>>> import numpy as np
>>> np.set_printoptions(precision=2, suppress=True, linewidth=140)
>>> X = np.loadtxt("case8.csv", delimiter=",")
>>> print(X)
[[0.5  0.   0.25 0.25 0.   0.   0.  ]
 [0.2  0.4  0.   0.2  0.   0.2  0.  ]
 [0.   0.   0.5  0.5  0.   0.   0.  ]
 [0.   0.   0.33 0.67 0.   0.   0.  ]
 [0.   0.   0.   0.   0.5  0.5  0.  ]
 [0.   0.   0.   0.   0.   1.   0.  ]
 [0.   0.   0.   0.33 0.   0.33 0.33]]
>>> np.sort(np.abs(np.linalg.eigvals(X)))[::-1]
array([1.  , 1.  , 0.5 , 0.5 , 0.4 , 0.33, 0.17])
>>> print(np.round(np.linalg.matrix_power(X, 100), 2) + 0)
[[0.   0.   0.4  0.6  0.   0.   0.  ]
 [0.   0.   0.27 0.4  0.   0.33 0.  ]
 [0.   0.   0.4  0.6  0.   0.   0.  ]
 [0.   0.   0.4  0.6  0.   0.   0.  ]
 [0.   0.   0.   0.   0.   1.   0.  ]
 [0.   0.   0.   0.   0.   1.   0.  ]
 [0.   0.   0.2  0.3  0.   0.5  0.  ]]
>>> pr = np.eye(7)[1]
>>> for _ in range(6):
...     pr = pr @ X
...     print(pr.round(2))
... 
[0.2 0.4 0.  0.2 0.  0.2 0. ]
[0.18 0.16 0.12 0.26 0.   0.28 0.  ]
[0.12 0.06 0.19 0.31 0.   0.31 0.  ]
[0.07 0.03 0.23 0.35 0.   0.32 0.  ]
[0.04 0.01 0.25 0.37 0.   0.33 0.  ]
[0.02 0.   0.26 0.38 0.   0.33 0.  ]
>>> other = X / np.sqrt((X ** 2).mean(axis=1, keepdims=True))
>>> print(np.linalg.matrix_rank(other) == np.linalg.matrix_rank(X))
True
>>> X - X.mean(axis=1, keepdims=True)
array([[ 0.36, -0.14,  0.11,  0.11, -0.14, -0.14, -0.14],
       [ 0.06,  0.26, -0.14,  0.06, -0.14,  0.06, -0.14],
       [-0.14, -0.14,  0.36,  0.36, -0.14, -0.14, -0.14],
       [-0.14, -0.14,  0.19,  0.52, -0.14, -0.14, -0.14],
       [-0.14, -0.14, -0.14, -0.14,  0.36,  0.36, -0.14],
       [-0.14, -0.14, -0.14, -0.14, -0.14,  0.86, -0.14],
       [-0.14, -0.14, -0.14,  0.19, -0.14,  0.19,  0.19]])
>>> np.linalg.matrix_rank(X - X.mean(axis=1, keepdims=True))
np.int64(6)
>>> X.sum(axis=0)
array([0.7 , 0.4 , 1.08, 1.95, 0.5 , 2.03, 0.33])
>>> np.linalg.svd(X, compute_uv=False)
array([1.25, 1.11, 0.53, 0.46, 0.38, 0.33, 0.13])
>>> np.diff(X, axis=0)
array([[-0.3 ,  0.4 , -0.25, -0.05,  0.  ,  0.2 ,  0.  ],
       [-0.2 , -0.4 ,  0.5 ,  0.3 ,  0.  , -0.2 ,  0.  ],
       [ 0.  ,  0.  , -0.17,  0.17,  0.  ,  0.  ,  0.  ],
       [ 0.  ,  0.  , -0.33, -0.67,  0.5 ,  0.5 ,  0.  ],
       [ 0.  ,  0.  ,  0.  ,  0.  , -0.5 ,  0.5 ,  0.  ],
       [ 0.  ,  0.  ,  0.  ,  0.33,  0.  , -0.67,  0.33]])
>>> print(X.sum(axis=1))
[1. 1. 1. 1. 1. 1. 1.]
>>> other = np.array([[3, 1, -3],
...     [-3, -2, 0],
...     [1, -3, 0],
...     [3, 1, -2],
...     [1, -2, -3],
...     [1, 3, 1],
...     [-3, 2, 0]])
>>> other.T @ X.T
array([[ 2.5 ,  0.2 ,  2.  ,  2.33,  1.  ,  1.  ,  0.33],
       [ 0.  ,  0.2 , -1.  , -0.33,  0.5 ,  3.  ,  2.  ],
       [-2.  , -0.8 , -1.  , -1.33, -1.  ,  1.  , -0.33]])
>>> np.vstack([X, other.T]).shape
(10, 7)
>>> print(np.einsum("ij->j", X))
[0.7  0.4  1.08 1.95 0.5  2.03 0.33]
>>> feats = np.load("w.npy")
>>> feats
array([[ 1.3,  1.2, -2. , -0.5],
       [ 0.6,  0.7,  0.9,  0.4],
       [ 0.2, -0.5, -0.7,  1.1],
       [-0.4, -0.4, -0.4,  1.1],
       [-1.7, -1. , -1.9,  0.5],
       [-0.2,  0.3,  0.1,  0.7],
       [-1.6,  0.1, -0.4, -0.6],
       [-1.5,  0.2, -1.1,  0.3],
       [ 0. , -7.5, -2.5,  0.5],
       [ 2.5,  2.4,  0.4, -0.6],
       [ 0.7,  0.4, -0.5,  1. ],
       [ 0.2, -0.3, -1.9, -0.6],
       [-1.3,  1. , -0.8, -1. ],
       [ 0.3,  0.5,  1.7, -2.5],
       [ 0.3,  0.9,  0.7, -0.7]])
>>> O, V = np.linalg.qr(feats[:, :1])[0], np.linalg.qr(feats[:, 1:])[0]
>>> sigma = np.linalg.svd(O.T @ V, compute_uv=False)
>>> np.degrees(np.arccos(sigma.clip(0, 1)))
array([73.41])
>>> (sigma > 0.9).sum()
np.int64(0)
>>> lab = feats[:, 3] > np.median(feats[:, 3])
>>> u = feats[lab].mean(axis=0) - feats[~lab].mean(axis=0)
>>> ((feats - feats.mean(axis=0)) @ u > 0).astype(int)
array([0, 0, 1, 1, 1, 1, 0, 1, 1, 0, 1, 0, 0, 0, 0])
>>> u = np.array([2, 3, 3, 0, 1, 0, -3])
>>> mat = np.array([np.roll(u, i) for i in range(7)])
>>> print(mat)
[[ 2  3  3  0  1  0 -3]
 [-3  2  3  3  0  1  0]
 [ 0 -3  2  3  3  0  1]
 [ 1  0 -3  2  3  3  0]
 [ 0  1  0 -3  2  3  3]
 [ 3  0  1  0 -3  2  3]
 [ 3  3  0  1  0 -3  2]]
>>> rng = np.random.default_rng(61)
>>> lab = rng.permutation(7)
>>> other = mat[:, lab] * rng.choice([-1, 1], 7)
>>> print(other)
[[ 1  3  0  2  3  3  0]
 [ 0  0 -3 -3  3  2  1]
 [ 3 -1 -3  0  2 -3  0]
 [ 3  0 -2  1 -3  0  3]
 [ 2 -3  3  0  0  1  3]
 [-3 -3  0  3  1  0  2]
 [ 0 -2 -1  3  0  3 -3]]
>>> U, _, Vh = np.linalg.svd(mat.T @ other)
>>> lab
array([4, 6, 3, 0, 2, 1, 5])
>>> vec = np.array([3, 3, 3, 1, 1, 3, 3])
>>> h = np.maximum(other @ vec, 0)
>>> np.maximum(other @ vec, 0) - np.maximum(-other @ vec, 0)
array([ 26,   0, -10,  10,  18,  -8,  -6])
>>> np.flatnonzero(h > 1e-9)
array([0, 3, 4])
>>> other.T @ h
array([92, 24, 34, 62, 48, 96, 84])
>>> h
array([26,  0,  0, 10, 18,  0,  0])
>>> np.maximum(other @ (3 * vec), 0)
array([78,  0,  0, 30, 54,  0,  0])
